% python3 -q
>>> import numpy as np
>>> import numpy.linalg as la
>>> np.set_printoptions(precision=2, suppress=True, linewidth=160, sign=" ")
>>> feats = np.load("case9.npy")
>>> feats
array([[ 0.1 ,  0.95, -0.72,  0.29,  0.29],
       [ 0.56, -0.21,  0.91, -1.  ,  0.76],
       [ 0.18, -0.75,  0.75, -0.96,  0.26],
       [-0.26, -0.64, -0.25,  0.85, -0.24],
       [-0.01, -0.22,  0.05, -0.23,  0.09],
       [-0.44, -0.88, -0.24,  0.99, -0.62],
       [-0.51, -0.4 , -0.74,  1.  , -0.76],
       [-0.21, -0.83,  0.37,  0.82, -0.56],
       [-0.09,  0.84, -0.8 ,  0.75,  0.24],
       [ 0.02,  0.53, -0.56, -0.56,  0.58],
       [ 0.11,  0.59, -0.24, -0.55,  0.35],
       [-0.27,  0.91, -0.95,  0.98,  0.12],
       [-0.32,  0.21, -0.79,  0.96, -0.09],
       [ 0.28,  0.64,  0.39, -0.79,  0.06],
       [-0.69, -0.9 , -0.74,  1.  , -0.91],
       [-0.03,  0.01,  0.14,  0.67, -0.42],
       [ 0.44,  0.76,  0.49, -0.99,  0.54],
       [-0.12, -0.84,  0.58,  0.56, -0.54],
       [ 0.12,  0.91, -0.77, -0.69,  0.72],
       [ 0.3 , -0.58,  0.82, -0.99,  0.29],
       [-0.47, -0.99,  0.67,  0.99, -0.89],
       [ 0.49,  0.97, -0.25, -1.  ,  0.87],
       [ 0.01, -0.18,  0.23,  0.08, -0.18],
       [-0.18,  0.52, -0.59,  0.96, -0.37],
       [-0.05,  0.65, -0.54,  0.66,  0.  ],
       [ 0.29,  0.97, -0.51, -0.66,  0.45],
       [-0.16, -0.35, -0.13,  0.75, -0.26],
       [ 0.26,  0.66,  0.3 , -0.76,  0.09],
       [-0.37, -0.73, -0.54,  0.91, -0.09],
       [ 0.1 ,  0.39, -0.24, -0.8 ,  0.54],
       [-0.22, -0.75,  0.2 ,  0.86, -0.52],
       [-0.29, -0.97,  0.51,  0.66, -0.45],
       [ 0.68,  1.  , -0.15, -1.  ,  0.91],
       [-0.22, -0.58, -0.17,  0.76, -0.21],
       [ 0.26,  0.77, -0.14, -0.93,  0.6 ]])
>>> D = la.norm(feats[:, None] - feats[None], axis=-1)
>>> (D + 1e9 * np.eye(35)).round(6).argmin(axis=1)
array([  8,  19,  19,  33,  22,   3,  14,  30,  11,  10,  29,   8,  23,  27,   6,  26,  13,  31,  25,   2,   7,  32,   4,  12,   8,  18,  33,  13,   3,  10,
         7,  17,  21,   3,  21])
>>> D.shape
(35, 35)
>>> np.flatnonzero(D[30] < D.mean() / 2)
array([  3,   5,   7,  15,  17,  20,  26,  30,  31,  33])
>>> la.matrix_rank(D ** 2)
np.int64(7)
>>> labels = feats[:, 4] > np.median(feats[:, 4])
>>> r0 = feats[labels].mean(axis=0) - feats[~labels].mean(axis=0)
>>> np.argsort(-np.abs(r0).round(6), kind="stable")
array([ 3,  1,  4,  0,  2])
>>> ((feats - feats.mean(axis=0)) @ r0 > 0).astype(int)
array([ 1,  1,  1,  0,  1,  0,  0,  0,  1,  1,  1,  0,  0,  1,  0,  0,  1,  0,  1,  1,  0,  1,  0,  0,  0,  1,  0,  1,  0,  1,  0,  0,  1,  0,  1])
>>> labels.astype(int)
array([ 1,  1,  1,  0,  1,  0,  0,  0,  1,  1,  1,  1,  0,  0,  0,  0,  1,  0,  1,  1,  0,  1,  0,  0,  0,  1,  0,  1,  0,  1,  0,  0,  1,  0,  1])
>>> la.norm(feats, axis=1).argmax()
np.int64(14)
>>> la.norm(feats, axis=0)
array([ 1.88,  4.21,  3.18,  4.83,  2.97])
>>> np.round(la.norm(feats[26] - feats[30]), 2)
np.float64(0.59)
>>> round(float(feats[26] @ feats[30]), 2)
1.05
>>> round(la.norm(feats, 2), 2)
np.float64(6.41)
>>> np.round(la.norm(feats, "nuc"), 2)
np.float64(13.77)
>>> A2 = np.array([[-1, -1], [-1, 2], [1, 0], [-2, 2], [-1, 1], [0, 1]])
>>> E = np.block([[np.zeros((6, 6)), A2], [A2.T, np.zeros((2, 2))]])
>>> E
array([[ 0.,  0.,  0.,  0.,  0.,  0., -1., -1.],
       [ 0.,  0.,  0.,  0.,  0.,  0., -1.,  2.],
       [ 0.,  0.,  0.,  0.,  0.,  0.,  1.,  0.],
       [ 0.,  0.,  0.,  0.,  0.,  0., -2.,  2.],
       [ 0.,  0.,  0.,  0.,  0.,  0., -1.,  1.],
       [ 0.,  0.,  0.,  0.,  0.,  0.,  0.,  1.],
       [-1., -1.,  1., -2., -1.,  0.,  0.,  0.],
       [-1.,  2.,  0.,  2.,  1.,  1.,  0.,  0.]])
>>> U, s, Vt = la.svd(E)
>>> s.round(2) + 0
array([ 3.96,  3.96,  1.82,  1.82,  0.  ,  0.  ,  0.  ,  0.  ])
>>> A2 = U[:, :4] @ np.diag(s[:4]) @ Vt[:4]
>>> round(float(la.norm(E - A2) / la.norm(E)), 2)
0.0
>>> la.matrix_rank(E, rtol=0.05)
np.int64(4)
>>> np.round(np.abs(E - A2).max(), 2)
np.float64(0.0)
>>> la.matrix_rank(A2)
np.int64(4)
>>> (E + E.T) / 2
array([[ 0.,  0.,  0.,  0.,  0.,  0., -1., -1.],
       [ 0.,  0.,  0.,  0.,  0.,  0., -1.,  2.],
       [ 0.,  0.,  0.,  0.,  0.,  0.,  1.,  0.],
       [ 0.,  0.,  0.,  0.,  0.,  0., -2.,  2.],
       [ 0.,  0.,  0.,  0.,  0.,  0., -1.,  1.],
       [ 0.,  0.,  0.,  0.,  0.,  0.,  0.,  1.],
       [-1., -1.,  1., -2., -1.,  0.,  0.,  0.],
       [-1.,  2.,  0.,  2.,  1.,  1.,  0.,  0.]])
>>> round(float(np.abs(la.eigvals(E)).max()), 2)
3.96
>>> np.allclose(E @ E.T, E.T @ E)
True
>>> np.allclose(E, E.T)
True
>>> E @ E
array([[ 2., -1., -1.,  0.,  0., -1.,  0.,  0.],
       [-1.,  5., -1.,  6.,  3.,  2.,  0.,  0.],
       [-1., -1.,  1., -2., -1.,  0.,  0.,  0.],
       [ 0.,  6., -2.,  8.,  4.,  2.,  0.,  0.],
       [ 0.,  3., -1.,  4.,  2.,  1.,  0.,  0.],
       [-1.,  2.,  0.,  2.,  1.,  1.,  0.,  0.],
       [ 0.,  0.,  0.,  0.,  0.,  0.,  8., -6.],
       [ 0.,  0.,  0.,  0.,  0.,  0., -6., 11.]])
>>> np.round(np.sort(np.abs(la.eigvals(E))), 2) + 0
array([ 0.  ,  0.  ,  0.  ,  0.  ,  1.82,  1.82,  3.96,  3.96])
>>> la.matrix_power(E, 2)
array([[ 2., -1., -1.,  0.,  0., -1.,  0.,  0.],
       [-1.,  5., -1.,  6.,  3.,  2.,  0.,  0.],
       [-1., -1.,  1., -2., -1.,  0.,  0.,  0.],
       [ 0.,  6., -2.,  8.,  4.,  2.,  0.,  0.],
       [ 0.,  3., -1.,  4.,  2.,  1.,  0.,  0.],
       [-1.,  2.,  0.,  2.,  1.,  1.,  0.,  0.],
       [ 0.,  0.,  0.,  0.,  0.,  0.,  8., -6.],
       [ 0.,  0.,  0.,  0.,  0.,  0., -6., 11.]])
>>> np.trace(E)
np.float64(0.0)
>>> w1 = np.array([[9, 9, 0, 1],
...     [6, 4, 7, 4],
...     [7, 8, 0, 2],
...     [7, 8, 0, 1],
...     [9, 6, 6, 0],
...     [0, 1, 6, 4],
...     [2, 9, 3, 7],
...     [6, 8, 9, 0]])
>>> beta = np.array([-1, -2, -2, 2])
>>> hid = np.maximum(E @ w1 + beta, 0)
>>> (hid > 0).astype(int)
array([[ 0,  0,  0,  0],
       [ 1,  1,  1,  0],
       [ 1,  1,  1,  1],
       [ 1,  0,  1,  0],
       [ 1,  0,  1,  0],
       [ 1,  1,  1,  1],
       [ 0,  0,  0,  0],
       [ 1,  1,  1,  1]])
>>> hid
array([[  0.,   0.,   0.,   0.],
       [  9.,   5.,  13.,   0.],
       [  1.,   7.,   1.,   9.],
       [  7.,   0.,  10.,   0.],
       [  3.,   0.,   4.,   0.],
       [  5.,   6.,   7.,   2.],
       [  0.,   0.,   0.,   0.],
       [ 25.,  20.,  24.,  15.]])
>>> (hid > 0).mean(axis=0)
array([ 0.75,  0.5 ,  0.75,  0.38])
>>> cent = np.array([[0, 1, 5], [2, 0, 1], [4, 0, 2], [1, 3, 3]])
>>> (hid @ cent).round(6).argmax(axis=1)
array([ 0,  2,  2,  2,  2,  2,  0,  2])
>>> w1 @ cent
array([[ 19,  12,  57],
       [ 40,  18,  60],
       [ 18,  13,  49],
       [ 17,  10,  46],
       [ 36,   9,  63],
       [ 30,  12,  25],
       [ 37,  23,  46],
       [ 52,   6,  56]])
>>> A2 = np.c_[feats[:, :4] @ np.array([[-5, 4, -5, -4], [4, 1, -5, -2], [4, -4, 4, -1], [0, 4, -2, 2]]), np.array([5, 0, 1, 4, 1, 3, 5, 1, 3, 3, 1, 3, 5, 5, 3, 4, 1, 0, 5, 5, 1, 1, 0, 5, 2, 0, 0, 2, 4, 4, 2, 4, 1, 1, 5])]
>>> A2.round(2) + 0
array([[ 0.42,  5.39, -8.71, -1.  ,  5.  ],
       [ 0.  , -5.61,  3.89, -4.73,  0.  ],
       [-0.9 , -6.87,  7.77, -1.89,  1.  ],
       [-2.26,  2.72,  1.8 ,  4.27,  4.  ],
       [-0.63, -1.38,  1.81, -0.03,  1.  ],
       [-2.28,  2.28,  3.66,  5.74,  3.  ],
       [-2.01,  4.52, -0.41,  5.58,  5.  ],
       [-0.79,  0.13,  5.04,  3.77,  1.  ],
       [ 0.61,  6.68, -8.45,  0.98,  3.  ],
       [-0.22,  0.61, -3.87, -1.7 ,  3.  ],
       [ 0.85, -0.21, -3.36, -2.48,  1.  ],
       [ 1.19,  7.55, -8.96,  2.17,  3.  ],
       [-0.72,  5.93, -4.53,  3.57,  5.  ],
       [ 2.72, -2.96, -1.46, -4.37,  5.  ],
       [-3.11,  3.3 ,  2.99,  7.3 ,  3.  ],
       [ 0.75,  2.01, -0.68,  1.3 ,  4.  ],
       [ 2.8 , -3.4 , -2.06, -5.75,  1.  ],
       [-0.44, -1.4 ,  6.  ,  2.7 ,  0.  ],
       [-0.04,  1.71, -6.85, -2.91,  5.  ],
       [-0.54, -6.62,  6.66, -2.84,  5.  ],
       [ 1.07, -1.59,  8.  ,  5.17,  1.  ],
       [ 0.43, -0.07, -6.3 , -5.65,  1.  ],
       [ 0.15, -0.74,  1.61,  0.25,  0.  ],
       [ 0.62,  6.  , -5.98,  2.19,  5.  ],
       [ 0.69,  5.25, -6.48,  0.76,  2.  ],
       [ 0.39,  1.53, -7.02, -3.91,  0.  ],
       [-1.12,  2.53,  0.53,  2.97,  0.  ],
       [ 2.54, -2.54, -1.88, -4.18,  2.  ],
       [-3.23,  3.59,  1.52,  5.3 ,  4.  ],
       [ 0.1 , -1.45, -1.81, -2.54,  4.  ],
       [-1.1 ,  1.01,  3.93,  3.9 ,  2.  ],
       [-0.39, -1.53,  7.02,  3.91,  4.  ],
       [ 0.  ,  0.32, -7.  , -6.57,  1.  ],
       [-1.9 ,  2.26,  1.8 ,  3.73,  1.  ],
       [ 1.22, -1.35, -3.85, -4.3 ,  5.  ]])
>>> np.round(la.lstsq(feats, A2[:, 0])[0], 2) + 0
array([-5.,  4.,  4.,  0.,  0.])
>>> np.round(la.norm(A2 - feats @ la.lstsq(feats, A2)[0], axis=0), 2) + 0
array([  0.  ,   0.  ,   0.  ,   0.  ,  17.03])
>>> ev, vecs = la.eigh(E)
>>> vec = np.array([6, 1, -2, -9, -1, -3, 6, 7])
>>> np.round(la.eigvalsh(E[1:, 1:]), 2) + 0
array([-3.96, -1.16,  0.  ,  0.  ,  0.  ,  1.16,  3.96])
>>> np.round(vecs * np.abs(ev) @ vecs.T, 2) + 0
array([[ 1.09, -0.44, -0.58,  0.14,  0.07, -0.51,  0.  ,  0.  ],
       [-0.44,  1.32, -0.15,  1.47,  0.73,  0.59,  0.  ,  0.  ],
       [-0.58, -0.15,  0.44, -0.59, -0.29,  0.14,  0.  ,  0.  ],
       [ 0.14,  1.47, -0.59,  2.06,  1.03,  0.44,  0.  ,  0.  ],
       [ 0.07,  0.73, -0.29,  1.03,  0.51,  0.22,  0.  ,  0.  ],
       [-0.51,  0.59,  0.14,  0.44,  0.22,  0.36,  0.  ,  0.  ],
       [ 0.  ,  0.  ,  0.  ,  0.  ,  0.  ,  0.  ,  2.63, -1.04],
       [ 0.  ,  0.  ,  0.  ,  0.  ,  0.  ,  0.  , -1.04,  3.15]])
>>> np.round(vecs * np.maximum(ev, 0) @ vecs.T, 2) + 0
array([[ 0.54, -0.22, -0.29,  0.07,  0.04, -0.25, -0.5 , -0.5 ],
       [-0.22,  0.66, -0.07,  0.73,  0.37,  0.29, -0.5 ,  1.  ],
       [-0.29, -0.07,  0.22, -0.29, -0.15,  0.07,  0.5 ,  0.  ],
       [ 0.07,  0.73, -0.29,  1.03,  0.51,  0.22, -1.  ,  1.  ],
       [ 0.04,  0.37, -0.15,  0.51,  0.26,  0.11, -0.5 ,  0.5 ],
       [-0.25,  0.29,  0.07,  0.22,  0.11,  0.18,  0.  ,  0.5 ],
       [-0.5 , -0.5 ,  0.5 , -1.  , -0.5 ,  0.  ,  1.32, -0.52],
       [-0.5 ,  1.  ,  0.  ,  1.  ,  0.5 ,  0.5 , -0.52,  1.58]])
>>> vec @ E @ vec
np.float64(-244.0)
